% ipython --no-banner

In [1]: import numpy as np

In [2]: from numpy import linalg as LA

In [3]: np.set_printoptions(precision=3, suppress=True, linewidth=200)

In [4]: rnd = lambda a: np.round(a, 3) + 0

In [5]: K = np.load("arr.npy")

In [6]: print(K)
[[ 0  2  0]
 [-1 -4  1]
 [ 4 -4 -4]]

In [7]: left, sv, vt = LA.svd(K)

In [8]: print(rnd(sv))
[7.211 4.243 0.   ]

In [9]: print(np.argmax(sv[:-1] / (sv[1:] + 1e-6)) + 1)
2

In [10]: other = left[:, :2] @ np.diag(sv[:2]) @ vt[:2]

In [11]: print(rnd(np.abs(K - other).max()))
0.0

In [12]: def softmax(z):
    ...:     e = np.exp(z - z.max(axis=-1, keepdims=True))
    ...:     return e / e.sum(axis=-1, keepdims=True)
    ...: 

In [13]: print(rnd(softmax(K[1])))
[0.118 0.006 0.876]

In [14]: print(rnd(softmax(K[1] + 5)))
[0.118 0.006 0.876]

In [15]: S = K @ K.T / np.sqrt(3)

In [16]: print(softmax(S).round(6).argmax(axis=1))
[0 1 2]

In [17]: print(rnd(softmax(S)[1] @ K))
[-0.985 -4.     0.985]

In [18]: print(rnd(softmax(S)))
[[0.998 0.001 0.001]
 [0.    0.997 0.003]
 [0.    0.    1.   ]]

In [19]: print(LA.cond(K) > 100)
True

In [20]: print(LA.matrix_rank(K, rtol=0.1))
2

In [21]: print([round(float(x), 3) for x in LA.svd(K, compute_uv=False)[:3]])
[7.211, 4.243, 0.0]

In [22]: print(rnd(LA.norm(K, 2) / LA.norm(K)))
0.862

In [23]: print(rnd(LA.norm(K) ** 2 / LA.norm(K, 2) ** 2))
1.346

In [24]: print(rnd(LA.norm(K, 1)), rnd(LA.norm(K, np.inf)))
10.0 12.0

In [25]: print(rnd(LA.norm(K[2], 1)), rnd(LA.norm(K[2], np.inf)))
12.0 4.0

In [26]: other = K / np.sqrt((K ** 2).mean(axis=1, keepdims=True))

In [27]: print(rnd(other[1]))
[-0.408 -1.633  0.408]

In [28]: print(rnd(K - K.mean(axis=1, keepdims=True)))
[[-0.667  1.333 -0.667]
 [ 0.333 -2.667  2.333]
 [ 5.333 -2.667 -2.667]]

In [29]: print(LA.matrix_rank(other) == LA.matrix_rank(K))
True

In [30]: m1 = np.array([[-3.0, 1.0, 0.0], [0.0, -3.0, 1.0], [0.0, 0.0, -3.0]])

In [31]: rng = np.random.default_rng(562614)

In [32]: labels = rng.permutation(3)

In [33]: print(labels)
[0 2 1]

In [34]: other = m1[labels][:, labels]

In [35]: print(rnd(LA.det(other)), rnd(LA.det(m1[labels])))
-27.0 27.0

In [36]: print(other)
[[-3.  0.  1.]
 [ 0. -3.  0.]
 [ 0.  1. -3.]]

In [37]: print(rnd(LA.norm(m1[1], 1)), rnd(LA.norm(m1[1], np.inf)))
4.0 3.0

In [38]: print(m1[1] @ m1[2])
-3.0

In [39]: print(rnd(LA.norm(m1[1] - m1[2])))
5.0

In [40]: print(rnd(LA.norm(m1, axis=0)))
[3.    3.162 3.162]

In [41]: print(rnd(LA.norm(m1) ** 2 / LA.norm(m1, 2) ** 2))
2.068

In [42]: print(rnd(LA.norm(m1, axis=1)))
[3.162 3.162 3.   ]

In [43]: left, sv, vt = LA.svd(m1, full_matrices=False)

In [44]: print((sv > 1e-8).sum())
3

In [45]: print(rnd(np.cumsum(sv ** 2) / np.sum(sv ** 2)))
[0.484 0.811 1.   ]

In [46]: print(rnd(vt @ vt.T))
[[1. 0. 0.]
 [0. 1. 0.]
 [0. 0. 1.]]

In [47]: print(left.shape, sv.shape, vt.shape)
(3, 3) (3,) (3, 3)

In [48]: print(np.abs(left[:, 0]).round(6).argmax())
1

In [49]: print(rnd(np.abs(vt[0])))
[0.432 0.723 0.539]

In [50]: print(rnd(np.sqrt((sv ** 2).sum())), rnd(LA.norm(m1)))
5.385 5.385

In [51]: print(rnd(sv / sv[0]))
[1.    0.823 0.624]

In [52]: print(rnd(left.T @ m1 @ vt.T))
[[3.745 0.    0.   ]
 [0.    3.083 0.   ]
 [0.    0.    2.338]]
